% python3 -q
>>> import numpy as np
>>> np.set_printoptions(precision=3, suppress=True, linewidth=100, legacy="1.25")
>>> r0 = np.array([-4, -4, 5, 5])
>>> rng = np.random.default_rng(39)
>>> M = np.outer(rng.normal(size=15), r0) + 0.02 * rng.normal(size=(15, 4))
>>> M
array([[-0.112, -0.061,  0.142,  0.115],
       [-1.169, -1.209,  1.464,  1.474],
       [-0.725, -0.742,  0.895,  0.912],
       [ 3.481,  3.472, -4.351, -4.328],
       [ 4.705,  4.705, -5.862, -5.854],
       [-1.365, -1.369,  1.755,  1.723],
       [-1.702, -1.73 ,  2.141,  2.147],
       [-7.592, -7.651,  9.509,  9.497],
       [ 2.442,  2.461, -3.044, -3.045],
       [-1.667, -1.633,  2.081,  2.059],
       [-0.667, -0.716,  0.873,  0.889],
       [ 0.87 ,  0.847, -1.116, -1.107],
       [ 5.137,  5.117, -6.436, -6.449],
       [ 5.884,  5.894, -7.38 , -7.374],
       [-7.802, -7.789,  9.766,  9.73 ]])
>>> print(round(np.linalg.norm(M[11] - M[7]), 3))
19.213
>>> round(np.linalg.norm(M, "nuc"), 3)
34.578
>>> np.linalg.norm(M, axis=1).argmax()
14
>>> round(np.linalg.norm(M, 2), 3)
34.39
>>> print(M.reshape(2, -1))
[[-0.112 -0.061  0.142  0.115 -1.169 -1.209  1.464  1.474 -0.725 -0.742  0.895  0.912  3.481
   3.472 -4.351 -4.328  4.705  4.705 -5.862 -5.854 -1.365 -1.369  1.755  1.723 -1.702 -1.73
   2.141  2.147 -7.592 -7.651]
 [ 9.509  9.497  2.442  2.461 -3.044 -3.045 -1.667 -1.633  2.081  2.059 -0.667 -0.716  0.873
   0.889  0.87   0.847 -1.116 -1.107  5.137  5.117 -6.436 -6.449  5.884  5.894 -7.38  -7.374
  -7.802 -7.789  9.766  9.73 ]]
>>> M.ravel(order="F")
array([-0.112, -1.169, -0.725,  3.481,  4.705, -1.365, -1.702, -7.592,  2.442, -1.667, -0.667,
        0.87 ,  5.137,  5.884, -7.802, -0.061, -1.209, -0.742,  3.472,  4.705, -1.369, -1.73 ,
       -7.651,  2.461, -1.633, -0.716,  0.847,  5.117,  5.894, -7.789,  0.142,  1.464,  0.895,
       -4.351, -5.862,  1.755,  2.141,  9.509, -3.044,  2.081,  0.873, -1.116, -6.436, -7.38 ,
        9.766,  0.115,  1.474,  0.912, -4.328, -5.854,  1.723,  2.147,  9.497, -3.045,  2.059,
        0.889, -1.107, -6.449, -7.374,  9.73 ])
>>> blk = M.reshape(15, 2, -1)
>>> blk.shape
(15, 2, 2)
>>> print(blk.transpose(1, 0, 2))
[[[-0.112 -0.061]
  [-1.169 -1.209]
  [-0.725 -0.742]
  [ 3.481  3.472]
  [ 4.705  4.705]
  [-1.365 -1.369]
  [-1.702 -1.73 ]
  [-7.592 -7.651]
  [ 2.442  2.461]
  [-1.667 -1.633]
  [-0.667 -0.716]
  [ 0.87   0.847]
  [ 5.137  5.117]
  [ 5.884  5.894]
  [-7.802 -7.789]]

 [[ 0.142  0.115]
  [ 1.464  1.474]
  [ 0.895  0.912]
  [-4.351 -4.328]
  [-5.862 -5.854]
  [ 1.755  1.723]
  [ 2.141  2.147]
  [ 9.509  9.497]
  [-3.044 -3.045]
  [ 2.081  2.059]
  [ 0.873  0.889]
  [-1.116 -1.107]
  [-6.436 -6.449]
  [-7.38  -7.374]
  [ 9.766  9.73 ]]]
>>> blk[:, 0]
array([[-0.112, -0.061],
       [-1.169, -1.209],
       [-0.725, -0.742],
       [ 3.481,  3.472],
       [ 4.705,  4.705],
       [-1.365, -1.369],
       [-1.702, -1.73 ],
       [-7.592, -7.651],
       [ 2.442,  2.461],
       [-1.667, -1.633],
       [-0.667, -0.716],
       [ 0.87 ,  0.847],
       [ 5.137,  5.117],
       [ 5.884,  5.894],
       [-7.802, -7.789]])
>>> r0, g = M[9], M[12]
>>> print(np.round(r0 @ r0, 3))
14.016
>>> p = (r0 @ g) / (r0 @ r0) * r0
>>> g - p
array([-0.048,  0.039,  0.036, -0.045])
>>> round(float(np.linalg.norm(r0 + g) ** 2 + np.linalg.norm(r0 - g) ** 2), 3)
299.198
>>> U, s, Vt = np.linalg.svd(M)
>>> s
array([34.39 ,  0.097,  0.057,  0.034])
>>> B = U[:, :1] @ np.diag(s[:1]) @ Vt[:1]
>>> np.round(np.linalg.norm(M - B, 2), 3), np.round(s[1], 3)
(0.097, 0.097)
>>> np.linalg.matrix_rank(B)
1
>>> dist = np.linalg.norm(M[:, None] - M[None], axis=-1)
>>> print(dist.mean(axis=1).argmax())
14
>>> np.linalg.matrix_rank(dist ** 2)
6
>>> dist[3].round(6).argsort(kind="stable")[:4]
array([ 3,  8,  4, 12])
